% ipython --no-banner

In [1]: import numpy as np

In [2]: np.set_printoptions(precision=3, suppress=True, linewidth=120, floatmode="fixed")

In [3]: rnd = lambda a: np.round(a, 3) + 0

In [4]: X = np.load("dump.npy")

In [5]: X
Out[5]: 
array([[ -2,  -2,  -2,  -2,  -2,  -2],
       [ -2,  -4,  -4,  -4,  -4,  -4],
       [ -2,  -4,  -6,  -6,  -6,  -6],
       [ -2,  -4,  -6,  -8,  -8,  -8],
       [ -2,  -4,  -6,  -8, -10, -10],
       [ -2,  -4,  -6,  -8, -10, -12]])

In [6]: w, evecs = np.linalg.eigh(X)

In [7]: print(rnd(np.linalg.svd(X, compute_uv=False)))
[34.414  3.976  1.549  0.892  0.638  0.530]

In [8]: rnd(evecs @ np.diag(w) @ evecs.T)
Out[8]: 
array([[ -2.000,  -2.000,  -2.000,  -2.000,  -2.000,  -2.000],
       [ -2.000,  -4.000,  -4.000,  -4.000,  -4.000,  -4.000],
       [ -2.000,  -4.000,  -6.000,  -6.000,  -6.000,  -6.000],
       [ -2.000,  -4.000,  -6.000,  -8.000,  -8.000,  -8.000],
       [ -2.000,  -4.000,  -6.000,  -8.000, -10.000, -10.000],
       [ -2.000,  -4.000,  -6.000,  -8.000, -10.000, -12.000]])

In [9]: vec = np.array([2, -1, 2, 3, -2, -3])

In [10]: target = X @ vec

In [11]: beta, lr = np.zeros(6), 1 / np.linalg.norm(X, 2) ** 2

In [12]: for i in range(4):
    ...:     beta -= lr * X.T @ (X @ beta - target)
    ...:     if i % 1 == 0: print(i, round(np.linalg.norm(X @ beta - target), 3))
    ...: 
0 14.737
1 14.557
2 14.38
3 14.205

In [13]: rnd(np.linalg.cond(X))
Out[13]: np.float64(64.886)

In [14]: w, evecs = np.linalg.eigh(X)

In [15]: vec = np.array([1, 2, 0, 0, -1, -2])

In [16]: vec @ X @ vec
Out[16]: np.int64(-64)

In [17]: vec @ X @ vec / (vec @ vec), rnd(w[0]), rnd(w[-1])
Out[17]: (np.float64(-6.4), np.float64(-34.414), np.float64(-0.53))

In [18]: rnd(np.linalg.eigvalsh(X[1:, 1:]))
Out[18]: array([-33.833,  -3.576,  -1.302,  -0.740,  -0.549])

In [19]: F = np.load("out3.npy")

In [20]: print(F)
[[11.020 -0.988 -6.618  8.910  9.309]
 [-1.153 -4.175  5.999 -2.300  6.928]
 [-0.699 -5.043  3.343  0.425  6.195]
 [10.137 -0.786 -6.782 10.042  7.854]
 [-0.258  9.630  3.083 -2.821 -3.064]
 [-4.545 -2.814  3.865 -0.840  7.382]
 [-2.636 -3.048  2.951 -1.561  6.650]
 [-1.871 -6.164  5.315 -1.641  4.357]
 [10.210  1.127 -6.010  9.495  8.494]
 [ 1.356  8.268  5.571 -2.293 -2.085]
 [ 1.324  8.840  3.291 -2.875 -0.002]
 [11.872 -0.247 -5.660  7.182  7.431]
 [ 0.253 -2.838  4.213 -0.774  6.115]
 [-1.012  8.433  3.785 -4.242 -1.654]
 [ 1.589  7.588  3.782 -2.292 -2.714]
 [ 3.124  8.192  3.739 -3.747 -2.485]
 [-4.850 -4.740  3.545 -0.900  6.583]
 [ 1.320  7.503  4.681 -5.078 -1.913]
 [-3.015 -5.966  2.374 -1.966  8.243]
 [12.937 -0.577 -6.102  8.087  7.018]
 [ 0.425  9.531  2.296 -2.678 -3.338]
 [ 1.456  9.338  2.394 -3.185 -1.504]
 [-0.189  8.994  3.448 -2.518 -1.402]
 [-2.748 -5.059  3.120 -2.531  7.420]
 [-0.326 -4.054  4.670 -2.958  7.646]
 [11.980  1.208 -5.942  9.339  8.536]
 [ 1.853  7.745  3.430 -2.872 -2.905]
 [-0.727  6.424  3.640 -2.538 -1.239]
 [ 0.662  7.474  2.481 -3.028 -2.070]
 [ 9.591 -1.042 -6.275  9.510  8.051]]

In [21]: Ac = F - F.mean(axis=0)

In [22]: left, sigma, Vt = np.linalg.svd(Ac, full_matrices=False)

In [23]: rnd(sigma ** 2 / (sigma ** 2).sum())
Out[23]: array([0.633, 0.341, 0.014, 0.007, 0.004])

In [24]: rnd(Ac.mean(axis=0))
Out[24]: array([0.000, 0.000, 0.000, 0.000, 0.000])

In [25]: np.searchsorted(np.cumsum(sigma ** 2) / (sigma ** 2).sum(), 0.9) + 1
Out[25]: np.int64(2)

In [26]: (np.sign(left[:, 0]) == np.sign(left[0, 0])).astype(int)
Out[26]: array([1, 0, 1, 1, 0, 0, 0, 0, 1, 0, 0, 1, 1, 0, 0, 0, 0, 0, 1, 1, 0, 0, 0, 1, 0, 1, 0, 0, 0, 1])
